$ python3 -q
>>> import numpy as np
>>> np.set_printoptions(precision=2, suppress=True, linewidth=160, legacy="1.25")
>>> t = np.deg2rad(135)
>>> M = np.eye(3)
>>> M[np.ix_([1, 2], [1, 2])] = [[np.cos(t), -np.sin(t)], [np.sin(t), np.cos(t)]]
>>> M
array([[ 1.  ,  0.  ,  0.  ],
       [ 0.  , -0.71, -0.71],
       [ 0.  ,  0.71, -0.71]])
>>> # 2 groups of indices that never mix
>>> T = np.stack([M, -3 * M, M[::-1]])
>>> np.einsum("bij,cij->bc", T, T)
array([[ 3., -9.,  1.],
       [-9., 27., -3.],
       [ 1., -3.,  3.]])
>>> np.linalg.matrix_rank(T)
array([3, 3, 3])
>>> np.linalg.det(T)
array([  1., -27.,  -1.])
>>> K = np.array([[0, 1, 0, 0, 0],
...     [0, 0, 0, 0, 0],
...     [0, 0, -3, 0, 0],
...     [-1, 0, 0, 0, 0],
...     [0, 0, 0, 0, -3]])
>>> K
array([[ 0,  1,  0,  0,  0],
       [ 0,  0,  0,  0,  0],
       [ 0,  0, -3,  0,  0],
       [-1,  0,  0,  0,  0],
       [ 0,  0,  0,  0, -3]])
>>> # rows and columns are dependent
>>> np.flatnonzero(np.linalg.matrix_power((K != 0) + (K.T != 0) + np.eye(5), 5)[4])
array([4])
>>> np.sort(np.linalg.eigvals(K).real)
array([-3., -3.,  0.,  0.,  0.])
>>> mat = np.array([[0, 2, 3, -3, 2],
...     [0, 3, 0, 3, -3],
...     [3, 3, 3, -3, -2],
...     [1, 2, -1, 3, -3]])
>>> mat
array([[ 0,  2,  3, -3,  2],
       [ 0,  3,  0,  3, -3],
       [ 3,  3,  3, -3, -2],
       [ 1,  2, -1,  3, -3]])
>>> r0, g = mat[1], mat[2]
>>> r0 @ r0
27
>>> r0 @ g
6
>>> pr = (r0 @ g) / (r0 @ r0) * r0
>>> g - pr
array([ 3.  ,  2.33,  3.  , -3.67, -1.33])
>>> np.linalg.matrix_rank(np.outer(r0, g))
1
>>> np.outer(r0, g)
array([[ 0,  0,  0,  0,  0],
       [ 9,  9,  9, -9, -6],
       [ 0,  0,  0,  0,  0],
       [ 9,  9,  9, -9, -6],
       [-9, -9, -9,  9,  6]])
>>> (g - pr) @ r0
0.0
>>> w1 = np.array([[1, 2, 1, 2, 0],
...     [0, 1, 0, 1, 0],
...     [2, 1, 1, 1, 2],
...     [1, 1, 0, 1, 0],
...     [2, 1, 0, 2, 0]])
>>> beta = np.array([-2, 0, -1, 2, 0])
>>> act = np.maximum(mat @ w1 + beta, 0)
>>> (act > 0).astype(int)
array([[1, 1, 1, 1, 1],
       [0, 1, 0, 1, 0],
       [0, 1, 1, 1, 1],
       [0, 1, 0, 1, 0]])
>>> (act > 0).mean(axis=0)
array([0.25, 1.  , 0.5 , 1.  , 0.5 ])
>>> np.linalg.matrix_rank(act)
3
>>> act
array([[5, 4, 2, 8, 6],
       [0, 3, 0, 2, 0],
       [0, 7, 5, 7, 6],
       [0, 3, 0, 2, 0]])
>>> basis = np.array([[2, 0], [1, 1], [2, 3], [1, 1], [1, 0]])
>>> w1 @ basis
array([[ 8,  7],
       [ 2,  2],
       [10,  5],
       [ 4,  2],
       [ 7,  3]])
>>> act @ basis
array([[32, 18],
       [ 5,  5],
       [30, 29],
       [ 5,  5]])
>>> (act @ basis).round(6).argmax(axis=1)
array([0, 0, 0, 0])
>>> rank = np.linalg.matrix_rank(act)
>>> rank
3
>>> N = np.linalg.svd(act)[2][rank:].T
>>> np.round(act @ N, 2) + 0
array([[0., 0.],
       [0., 0.],
       [0., 0.],
       [0., 0.]])
>>> [int(np.linalg.matrix_rank(act[:, :j + 1])) for j in range(5)]
[1, 2, 3, 3, 3]
>>> [int(np.linalg.matrix_rank(np.delete(act, i, axis=0))) for i in range(4)]
[2, 3, 2, 3]
>>> N.shape
(5, 2)
>>> np.linalg.matrix_rank(act.T @ act), np.linalg.matrix_rank(act @ act.T)
(3, 3)
>>> np.allclose(act @ N, 0)
True
>>> mat[1] @ mat[0]
-9
>>> np.round(np.linalg.norm(mat, 2), 2)
7.69
>>> np.linalg.norm(mat, axis=1)
array([5.1 , 5.2 , 6.32, 4.9 ])
>>> np.linalg.norm(mat, axis=1).argmax()
2
>>> round(np.linalg.norm(mat, "nuc"), 2)
17.86
>>> r0 = np.array([2, 5])
>>> np.cross(mat[1, :3], mat[2, :3])
array([ 9,  0, -9])
>>> np.correlate(mat[1], mat[2], "full")
array([ 0, -6, -9,  3,  6, 27,  0,  0, -9])
>>> np.polyval(r0, mat[1])
array([ 5, 11,  5, 11, -1])
>>> q, _ = np.linalg.qr(np.array([[0.5, -0.3, -0.3, -0.6],
...     [-0.9, 2.6, -0.6, -0.3],
...     [0.8, -0.2, 1.0, -0.2],
...     [1.1, -1.9, 0.8, 0.0]]))
>>> vecs, _ = np.linalg.qr(np.array([[0.6, -0.8, 0.9, 0.4],
...     [0.1, 0.0, 0.2, -0.3],
...     [0.7, 0.5, 2.0, 0.9],
...     [0.0, -1.9, 0.7, -0.4]]))
>>> sv = 10 * 0.7 ** np.arange(4)
>>> arr = q[:, :4] * sv @ vecs[:4]
>>> arr
array([[-1.15, -2.78, -4.32, -2.19],
       [-3.06,  3.3 ,  2.55, -5.18],
       [ 5.24, -2.  , -1.45, -4.06],
       [ 4.24,  0.22, -5.43,  1.08]])
>>> x = np.array([9, 6, 6, 3])
>>> y = arr @ x
>>> beta, lr = np.zeros(4), 1 / np.linalg.norm(arr, 2) ** 2
>>> for i in range(150):
...     beta -= lr * arr.T @ (arr @ beta - y)
...     if i % 50 == 0: print(i, round(np.linalg.norm(arr @ beta - y), 2))
... 
0 46.95
50 0.02
100 0.0
>>> beta
array([9., 6., 6., 3.])
>>> W0 = np.array([[-1.41, -0.13, 0.61],
...     [1.86, -0.68, -0.1],
...     [0.09, 0.65, -0.57],
...     [-2.88, 1.24, 0.0],
...     [0.75, -1.93, 1.33]])
>>> np.round(M.T @ M, 2) + 0
array([[1., 0., 0.],
       [0., 1., 0.],
       [0., 0., 1.]])
>>> np.linalg.pinv(M)
array([[ 1.  ,  0.  ,  0.  ],
       [ 0.  , -0.71,  0.71],
       [ 0.  , -0.71, -0.71]])
>>> np.linalg.norm(M, axis=0)
array([1., 1., 1.])
>>> np.linalg.svd(M, compute_uv=False)
array([1., 1., 1.])
>>> np.linalg.norm(W0, axis=1).argmax()
3
>>> np.linalg.norm(W0, axis=0)
array([3.78, 2.48, 1.57])
>>> round(np.linalg.norm(W0) ** 2 / np.linalg.norm(W0, 2) ** 2, 2)
1.3
>>> round(np.linalg.norm(W0, 2), 2)
4.2
>>> np.linalg.norm(W0, axis=1)
array([1.54, 1.98, 0.87, 3.14, 2.46])
>>> np.round(np.linalg.norm(W0, "nuc"), 2)
6.5
>>> np.round(np.linalg.norm(W0[4] - W0[1]), 2)
2.2
>>> round(float(W0[4] @ W0[1]), 2)
2.57
>>> np.argsort(-np.linalg.norm(W0, axis=0).round(6), kind="stable")[:3]
array([0, 1, 2])
>>> np.linalg.matrix_rank(W0, rtol=0.1)
2
>>> feats = np.load("out2.npy")
>>> feats
array([[ 3,  0,  0],
       [-1, -1,  0],
       [-3,  1,  0]])
>>> r0 = np.array([-1, -3])
>>> np.round(np.correlate(W0[4], W0[0], "full"), 2) + 0
array([ 0.46, -1.27,  0.  ,  2.55, -1.88])
>>> np.array([np.convolve(row, r0, "same") for row in W0])
array([[ 1.41,  4.36, -0.22],
       [-1.86, -4.9 ,  2.14],
       [-0.09, -0.92, -1.38],
       [ 2.88,  7.4 , -3.72],
       [-0.75, -0.32,  4.46]])
>>> np.cross(W0[4, :3], W0[0, :3])
array([-1.  , -2.33, -2.82])
>>> np.polyval(r0, W0[4])
array([-3.75, -1.07, -4.33])
>>> E = np.array([[26, -7, 1, -10],
...     [2, -16, 6, 4],
...     [16, 6, 6, -14],
...     [-23, -1, -6, 15],
...     [2, -23, 13, 4]])
>>> Uu, sv, VT = np.linalg.svd(E)
>>> sv.round(2) + 0
array([44.82, 32.72,  9.58,  0.  ])
>>> np.argmax(sv[:-1] / (sv[1:] + 1e-6)) + 1
3
>>> M2 = Uu[:, :3] @ np.diag(sv[:3]) @ VT[:3]
>>> round(float(np.abs(E - M2).max()), 2)
0.0
>>> np.linalg.matrix_rank(M2)
3
>>> M2
array([[ 26.,  -7.,   1., -10.],
       [  2., -16.,   6.,   4.],
       [ 16.,   6.,   6., -14.],
       [-23.,  -1.,  -6.,  15.],
       [  2., -23.,  13.,   4.]])
>>> round(np.linalg.norm(E - M2, 2), 2), round(sv[3], 2)
(0.0, 0.0)
>>> np.linalg.cond(M2) > 100
True
>>> [round(float(x), 2) for x in np.linalg.svd(E, compute_uv=False)[:3]]
[44.82, 32.72, 9.58]
>>> np.linalg.cond(E) > 100
True
>>> np.linalg.matrix_rank(E, rtol=0.1)
3
>>> np.round(np.linalg.norm(E, 2) / np.linalg.norm(E), 2)
0.8
>>> np.argsort(-np.linalg.norm(E, axis=0).round(6), kind="stable")[:3]
array([0, 1, 3])
>>> rank = np.linalg.matrix_rank(E)
>>> rank
3
>>> N = np.linalg.svd(E)[2][rank:].T
>>> [int(np.linalg.matrix_rank(np.delete(E, i, axis=0))) for i in range(5)]
[3, 3, 3, 3, 3]
>>> np.allclose(E @ N, 0)
True
>>> X = np.loadtxt("a.csv", delimiter=",")
>>> X
array([[ 25.63,   0.82,  -3.55, -13.57],
       [  2.36,   7.14,  15.55,  -5.67],
       [  2.67,   0.25,   4.44,  14.9 ],
       [  5.73,  -9.83, -26.92,  13.61],
       [  5.76,  -5.09, -15.1 ,  18.5 ],
       [ 16.71,   1.  , -12.05,  16.36],
       [-10.77, -12.7 ,   3.69,  -1.64],
       [ 27.29, -11.32,  -1.79,  -2.56],
       [ 25.47,  -6.22, -37.8 , -18.18],
       [ 21.  ,  -8.96, -17.67,  -6.  ],
       [ -5.49,  11.33, -10.12, -21.2 ],
       [ -6.56,   2.12,   1.75,  -5.49],
       [ 28.26, -10.74, -32.53,  -9.42]])
>>> x = np.array([0, 2, -1, 0])
>>> y = X @ x
>>> y
array([  5.19,  -1.27,  -3.94,   7.26,   4.92,  14.05, -29.09, -20.85,  25.36,  -0.25,  32.78,   2.49,  11.05])
>>> np.round(np.linalg.pinv(X) @ X, 2) + 0
array([[1., 0., 0., 0.],
       [0., 1., 0., 0.],
       [0., 0., 1., 0.],
       [0., 0., 0., 1.]])
>>> rng = np.random.default_rng(77020)
>>> y = y + 0.3 * rng.normal(size=13)
>>> y
array([  5.04,  -1.92,  -4.17,   7.19,   4.85,  13.82, -28.85, -20.66,  25.02,  -0.47,  32.85,   2.57,  10.8 ])
>>> beta, *_ = np.linalg.lstsq(X, y)
>>> np.round(X.T @ (y - X @ beta), 2) + 0
array([0., 0., 0., 0.])
>>> beta.round()
array([-0.,  2., -1., -0.])
>>> labels = rng.permutation(4)
>>> M2 = X[:, labels] * rng.choice([-1, 1], 4)
>>> M2
array([[-13.57,  -0.82,   3.55,  25.63],
       [ -5.67,  -7.14, -15.55,   2.36],
       [ 14.9 ,  -0.25,  -4.44,   2.67],
       [ 13.61,   9.83,  26.92,   5.73],
       [ 18.5 ,   5.09,  15.1 ,   5.76],
       [ 16.36,  -1.  ,  12.05,  16.71],
       [ -1.64,  12.7 ,  -3.69, -10.77],
       [ -2.56,  11.32,   1.79,  27.29],
       [-18.18,   6.22,  37.8 ,  25.47],
       [ -6.  ,   8.96,  17.67,  21.  ],
       [-21.2 , -11.33,  10.12,  -5.49],
       [ -5.49,  -2.12,  -1.75,  -6.56],
       [ -9.42,  10.74,  32.53,  28.26]])
>>> Uu, _, VT = np.linalg.svd(X.T @ M2)
>>> labels
array([3, 1, 2, 0])
>>> np.round(Uu @ VT, 2) + 0
array([[ 0.,  0.,  0.,  1.],
       [ 0., -1.,  0.,  0.],
       [ 0.,  0., -1.,  0.],
       [ 1.,  0.,  0.,  0.]])
>>> basis = M2[[12, 7]].astype(float)
>>> for _ in range(5):
...     labels = np.linalg.norm(M2[:, None] - basis, axis=-1).argmin(axis=1)
...     basis = np.array([M2[labels == j].mean(axis=0) for j in range(2)])
... 
>>> labels
array([1, 1, 1, 0, 1, 1, 1, 1, 0, 0, 1, 1, 0])
>>> basis[1] - basis[0]
array([  4.96,  -8.22, -26.82, -13.71])
>>> labels = X[:, 2] > np.median(X[:, 2])
>>> r0 = X[labels].mean(axis=0) - X[~labels].mean(axis=0)
>>> np.argsort(-np.abs(r0).round(6), kind="stable")
array([2, 0, 1, 3])
